$ ipython --no-banner

In [1]: import numpy as np

In [2]: import numpy.linalg as la

In [3]: np.set_printoptions(precision=4, suppress=True, linewidth=160)

In [4]: rd = lambda a: np.round(a, 4) + 0

In [5]: Y = np.array([[-1, 0, 0, -3, 1, -1, -3, 1, -1],
   ...:     [3, 0, 1, -3, -3, 3, 1, 0, 0],
   ...:     [-1, -2, -1, -1, 0, -2, 0, 1, 1]])

In [6]: data = Y.T @ Y

In [7]: data
Out[7]: 
array([[ 11,   2,   4,  -5, -10,  12,   6,  -2,   0],
       [  2,   4,   2,   2,   0,   4,   0,  -2,  -2],
       [  4,   2,   2,  -2,  -3,   5,   1,  -1,  -1],
       [ -5,   2,  -2,  19,   6,  -4,   6,  -4,   2],
       [-10,   0,  -3,   6,  10, -10,  -6,   1,  -1],
       [ 12,   4,   5,  -4, -10,  14,   6,  -3,  -1],
       [  6,   0,   1,   6,  -6,   6,  10,  -3,   3],
       [ -2,  -2,  -1,  -4,   1,  -3,  -3,   2,   0],
       [  0,  -2,  -1,   2,  -1,  -1,   3,   0,   2]])

In [8]: left, sigma, Vt = la.svd(data)

In [9]: V = Vt[:(sigma > 1e-8).sum()]

In [10]: rng = np.random.default_rng(8265)

In [11]: vec = data[8] + 5 * data[2] + rng.integers(2) * np.eye(9)[5]

In [12]: vec
Out[12]: array([ 20.,   8.,   9.,  -8., -16.,  24.,   8.,  -5.,  -3.])

In [13]: rd(la.norm(vec - V.T @ V @ vec))
Out[13]: np.float64(0.0)

In [14]: Y = data + rng.integers(-2, 3, (9, 3)) @ rng.integers(-2, 3, (3, 9))

In [15]: Y
Out[15]: 
array([[  9,   3,   3, -10,  -3,  14,   3,  -9,   1],
       [  4,   6,   9,   7,  -4,   8,   9,   2,  -6],
       [  2,   4,   9,   2,  -7,  12,   9,   3,  -4],
       [ -9,   2,   0,  21,   2,   0,   8,   0,   2],
       [-14,  -2,  -9,   2,  12, -12, -14,  -1,   3],
       [ 18,   3,   2,  -4,  -9,   7,   4,  -4,  -1],
       [ 10,   2,   3,   4,   0,   6,  12,  -9,   1],
       [ -4,   0,   6,   0,  -3,   4,   5,   6,  -3],
       [  2,  -2,  -2,   1,   1,  -3,   2,  -2,   2]])

In [16]: np.abs(Y - data).sum(axis=1)
Out[16]: array([29, 41, 41, 22, 34, 21, 26, 41, 11])

In [17]: la.matrix_rank(Y - data, tol=1e-8)
Out[17]: np.int64(3)

In [18]: Y - data
Out[18]: 
array([[-2,  1, -1, -5,  7,  2, -3, -7,  1],
       [ 2,  2,  7,  5, -4,  4,  9,  4, -4],
       [-2,  2,  7,  4, -4,  7,  8,  4, -3],
       [-4,  0,  2,  2, -4,  4,  2,  4,  0],
       [-4, -2, -6, -4,  2, -2, -8, -2,  4],
       [ 6, -1, -3,  0,  1, -7, -2, -1,  0],
       [ 4,  2,  2, -2,  6,  0,  2, -6, -2],
       [-2,  2,  7,  4, -4,  7,  8,  4, -3],
       [ 2,  0, -1, -1,  2, -2, -1, -2,  0]])

In [19]: rd(la.norm(Y, "nuc"))
Out[19]: np.float64(121.6139)

In [20]: rd(la.norm(Y) ** 2 / la.norm(Y, 2) ** 2)
Out[20]: np.float64(1.6851)

In [21]: la.norm(Y, axis=1).argmax()
Out[21]: np.int64(4)

In [22]: rd(la.norm(Y, axis=0))
Out[22]: array([28.6705,  9.2736, 17.4642, 25.1197, 17.6918, 25.6515, 24.8998, 15.2315,  9.    ])

In [23]: W0 = np.array([[3, 6, 5, 1], [6, 5, 8, 3], [4, 0, 1, 2], [2, 9, 5, 7], [2, 4, 4, 1]])

In [24]: W0
Out[24]: 
array([[3, 6, 5, 1],
       [6, 5, 8, 3],
       [4, 0, 1, 2],
       [2, 9, 5, 7],
       [2, 4, 4, 1]])

In [25]: Y = W0 / np.sqrt((W0 ** 2).mean(axis=1, keepdims=True))

In [26]: rd(la.norm(Y, axis=1))
Out[26]: array([2., 2., 2., 2., 2.])

In [27]: rd(Y[4])
Out[27]: array([0.6576, 1.3152, 1.3152, 0.3288])

In [28]: la.matrix_rank(W0 - W0.mean(axis=1, keepdims=True))
Out[28]: np.int64(3)

In [29]: ev, V = la.eigh(data)

In [30]: vec = np.array([-1, -1, 1, -2, -1, -2, -2, 1, 0])

In [31]: vec @ data @ vec
Out[31]: np.int64(307)

In [32]: rd(V * np.abs(ev) @ V.T)
Out[32]: 
array([[ 11.,   2.,   4.,  -5., -10.,  12.,   6.,  -2.,   0.],
       [  2.,   4.,   2.,   2.,   0.,   4.,   0.,  -2.,  -2.],
       [  4.,   2.,   2.,  -2.,  -3.,   5.,   1.,  -1.,  -1.],
       [ -5.,   2.,  -2.,  19.,   6.,  -4.,   6.,  -4.,   2.],
       [-10.,   0.,  -3.,   6.,  10., -10.,  -6.,   1.,  -1.],
       [ 12.,   4.,   5.,  -4., -10.,  14.,   6.,  -3.,  -1.],
       [  6.,   0.,   1.,   6.,  -6.,   6.,  10.,  -3.,   3.],
       [ -2.,  -2.,  -1.,  -4.,   1.,  -3.,  -3.,   2.,   0.],
       [  0.,  -2.,  -1.,   2.,  -1.,  -1.,   3.,   0.,   2.]])

In [33]: rd(vec @ data @ vec / (vec @ vec)), rd(ev[0]), rd(ev[-1])
Out[33]: (np.float64(18.0588), np.float64(0.0), np.float64(40.9671))

In [34]: labels = rng.permutation(4)

In [35]: Y = W0[:, labels] * rng.choice([-1, 1], 4)

In [36]: Y
Out[36]: 
array([[-3,  5, -6,  1],
       [-6,  8, -5,  3],
       [-4,  1,  0,  2],
       [-2,  5, -9,  7],
       [-2,  4, -4,  1]])

In [37]: left, _, Vt = la.svd(W0.T @ Y)

In [38]: rd(la.lstsq(W0, Y)[0])
Out[38]: 
array([[-1.,  0.,  0.,  0.],
       [ 0.,  0., -1.,  0.],
       [ 0.,  1.,  0.,  0.],
       [ 0.,  0.,  0.,  1.]])

In [39]: Y = np.c_[W0[:, :3] @ np.array([[8, -9, -6], [-1, -3, 2], [6, -6, -7]]), np.array([3, -3, -2, 1, 0])]

In [40]: Y
Out[40]: 
array([[  48,  -75,  -41,    3],
       [  91, -117,  -82,   -3],
       [  38,  -42,  -31,   -2],
       [  37,  -75,  -29,    1],
       [  36,  -54,  -32,    0]])

In [41]: rd(la.norm(Y - W0 @ la.lstsq(W0, Y)[0], axis=0))
Out[41]: array([0.    , 0.    , 0.    , 0.8096])

In [42]: rd(la.lstsq(W0, Y[:, 0])[0])
Out[42]: array([ 8., -1.,  6.,  0.])

In [43]: arr = np.load("out19.npy")

In [44]: arr
Out[44]: 
array([[ 0.4136,  0.7574, -0.8005,  0.    ],
       [ 0.4462,  0.7932, -0.8337,  0.    ],
       [ 0.    ,  0.    ,  0.    ,  0.    ],
       [ 0.3452,  0.6696, -0.7163,  0.    ],
       [ 0.1586,  0.3452, -0.3799,  0.    ],
       [-0.4462, -0.7932,  0.8337,  0.    ],
       [ 0.2729,  0.5581, -0.6044,  0.    ],
       [ 0.7064,  0.9626, -0.9757,  0.    ],
       [ 0.2729,  0.5581, -0.6044,  0.    ],
       [ 0.664 ,  0.9468, -0.964 ,  0.    ],
       [-0.04  , -0.0898,  0.0997,  0.    ],
       [ 0.3095,  0.6169, -0.664 ,  0.    ],
       [ 0.3095,  0.6169, -0.664 ,  0.    ],
       [-0.1974, -0.4219,  0.4621,  0.    ],
       [ 0.4462,  0.7932, -0.8337,  0.    ],
       [-0.2729, -0.5581,  0.6044,  0.    ],
       [-0.5649, -0.8937,  0.9217,  0.    ],
       [ 0.04  ,  0.0898, -0.0997,  0.    ],
       [ 0.04  ,  0.0898, -0.0997,  0.    ],
       [-0.3799, -0.7163,  0.7616,  0.    ],
       [-0.3799, -0.7163,  0.7616,  0.    ],
       [-0.4136, -0.7574,  0.8005,  0.    ],
       [-0.3452, -0.6696,  0.7163,  0.    ],
       [ 0.    ,  0.    ,  0.    ,  0.    ],
       [ 0.    ,  0.    ,  0.    ,  0.    ],
       [ 0.1194,  0.2636, -0.2913,  0.    ],
       [ 0.4136,  0.7574, -0.8005,  0.    ],
       [-0.2355, -0.493 ,  0.537 ,  0.    ],
       [-0.3095, -0.6169,  0.664 ,  0.    ],
       [ 0.3095,  0.6169, -0.664 ,  0.    ],
       [ 0.3452,  0.6696, -0.7163,  0.    ],
       [-0.1194, -0.2636,  0.2913,  0.    ],
       [-0.6411, -0.9366,  0.9562,  0.    ],
       [ 0.6411,  0.9366, -0.9562,  0.    ],
       [ 0.2355,  0.493 , -0.537 ,  0.    ],
       [ 0.0798,  0.1781, -0.1974,  0.    ],
       [-0.3095, -0.6169,  0.664 ,  0.    ],
       [-0.2729, -0.5581,  0.6044,  0.    ],
       [ 0.1974,  0.4219, -0.4621,  0.    ],
       [-0.2729, -0.5581,  0.6044,  0.    ],
       [-0.0798, -0.1781,  0.1974,  0.    ],
       [ 0.7443,  0.9737, -0.9837,  0.    ],
       [ 0.4136,  0.7574, -0.8005,  0.    ],
       [-0.1194, -0.2636,  0.2913,  0.    ],
       [-0.1194, -0.2636,  0.2913,  0.    ]])

In [45]: # looks like rank 3

In [46]: left, sigma, Vt = la.svd(arr)

In [47]: V = Vt[:(sigma > 1e-8).sum()]

In [48]: vec = arr[43] + -3 * arr[40] + rng.integers(2) * np.eye(4)[1]

In [49]: rd(vec)
Out[49]: array([ 0.12  ,  0.2707, -0.3009,  0.    ])

In [50]: rd(np.diag(V.T @ V))
Out[50]: array([1., 1., 1., 0.])

In [51]: rd(la.norm(vec - V.T @ V @ vec))
Out[51]: np.float64(0.0)

In [52]: np.allclose(V.T @ V @ vec, vec)
Out[52]: True

In [53]: rd(V.T @ V)
Out[53]: 
array([[1., 0., 0., 0.],
       [0., 1., 0., 0.],
       [0., 0., 1., 0.],
       [0., 0., 0., 0.]])

In [54]: mat = np.loadtxt("sample19.csv", delimiter=",")

In [55]: mat
Out[55]: 
array([[ -3.,  -2.,  -1.,   0.,   1.,   2.,   3.,   4.,   5.,   6.],
       [  7.,   8.,   9.,  10.,  11.,  12.,  13.,  14.,  15.,  16.],
       [ 17.,  18.,  19.,  20.,  21.,  22.,  23.,  24.,  25.,  26.],
       [ 27.,  28.,  29.,  30.,  31.,  32.,  33.,  34.,  35.,  36.],
       [ 37.,  38.,  39.,  40.,  41.,  42.,  43.,  44.,  45.,  46.],
       [ 47.,  48.,  49.,  50.,  51.,  52.,  53.,  54.,  55.,  56.],
       [ 57.,  58.,  59.,  60.,  61.,  62.,  63.,  64.,  65.,  66.],
       [ 67.,  68.,  69.,  70.,  71.,  72.,  73.,  74.,  75.,  76.],
       [ 77.,  78.,  79.,  80.,  81.,  82.,  83.,  84.,  85.,  86.],
       [ 87.,  88.,  89.,  90.,  91.,  92.,  93.,  94.,  95.,  96.],
       [ 97.,  98.,  99., 100., 101., 102., 103., 104., 105., 106.],
       [107., 108., 109., 110., 111., 112., 113., 114., 115., 116.],
       [117., 118., 119., 120., 121., 122., 123., 124., 125., 126.]])

In [56]: rank = la.matrix_rank(mat)

In [57]: rank
Out[57]: np.int64(2)

In [58]: N = la.svd(mat)[2][rank:].T

In [59]: la.matrix_rank(mat.T @ mat), la.matrix_rank(mat @ mat.T)
Out[59]: (np.int64(2), np.int64(2))

In [60]: [int(la.matrix_rank(mat[:, :j + 1])) for j in range(10)]
Out[60]: [1, 2, 2, 2, 2, 2, 2, 2, 2, 2]

In [61]: [int(la.matrix_rank(mat[:i])) for i in range(1, len(mat) + 1)]
Out[61]: [1, 2, 2, 2, 2, 2, 2, 2, 2, 2, 2, 2, 2]

In [62]: np.allclose(mat @ N, 0)
Out[62]: True

In [63]: [int(la.matrix_rank(np.delete(mat, i, axis=0))) for i in range(13)]
Out[63]: [2, 2, 2, 2, 2, 2, 2, 2, 2, 2, 2, 2, 2]

In [64]: X = np.load("mat.npy")

In [65]: X
Out[65]: 
array([[-0.5   ,  0.2   , -0.5   , -0.8956],
       [-0.1   ,  1.6   , -0.6   , -0.2461],
       [-1.    , -0.3   ,  0.2   , -1.9797],
       [-0.5   ,  0.    ,  0.    , -1.0492],
       [ 1.2   ,  0.7   , -0.8   ,  2.344 ],
       [-1.4   , -1.1   , -1.6   , -2.8031],
       [ 1.1   , -0.4   ,  0.8   ,  2.142 ],
       [ 1.    ,  0.5   , -0.9   ,  1.9926],
       [-1.1   ,  0.9   ,  1.2   , -2.1469],
       [ 1.9   ,  0.4   , -0.8   ,  3.6884],
       [ 1.9   , -0.4   , -0.5   ,  3.7759],
       [ 0.6   , -0.7   ,  0.1   ,  1.2565],
       [-0.3   , -0.3   , -0.4   , -0.5793],
       [-0.8   , -0.6   ,  0.    , -1.5714],
       [-0.9   ,  0.7   ,  0.2   , -1.8328],
       [ 0.9   ,  0.    , -0.4   ,  1.8296],
       [-0.5   , -0.6   ,  0.2   , -1.0342],
       [-1.2   , -0.3   ,  0.3   , -2.3914],
       [-0.5   , -1.8   ,  0.4   , -0.965 ],
       [-0.2   , -1.3   ,  0.3   , -0.4612],
       [ 1.8   ,  2.3   ,  0.    ,  3.5535],
       [-1.2   ,  1.2   , -0.8   , -2.4921],
       [-1.    ,  0.2   , -0.5   , -1.9443],
       [ 1.3   ,  0.9   ,  1.3   ,  2.618 ],
       [-0.5   ,  0.2   , -0.4   , -0.9949],
       [-0.1   , -0.6   ,  2.5   , -0.1921],
       [-0.9   , -0.4   ,  1.1   , -1.8035],
       [ 0.3   ,  0.7   , -1.2   ,  0.6124],
       [ 0.7   , -1.8   ,  0.6   ,  1.3271],
       [ 0.6   ,  1.6   ,  0.2   ,  1.192 ]])

In [66]: left, sigma, Vt = la.svd(X)

In [67]: np.argmax(sigma[:-1] / (sigma[1:] + 1e-6)) + 1
Out[67]: np.int64(3)

In [68]: Y = left[:, :3] @ np.diag(sigma[:3]) @ Vt[:3]

In [69]: rd(la.norm(X - Y) / la.norm(X))
Out[69]: np.float64(0.008)

In [70]: la.matrix_rank(Y)
Out[70]: np.int64(3)
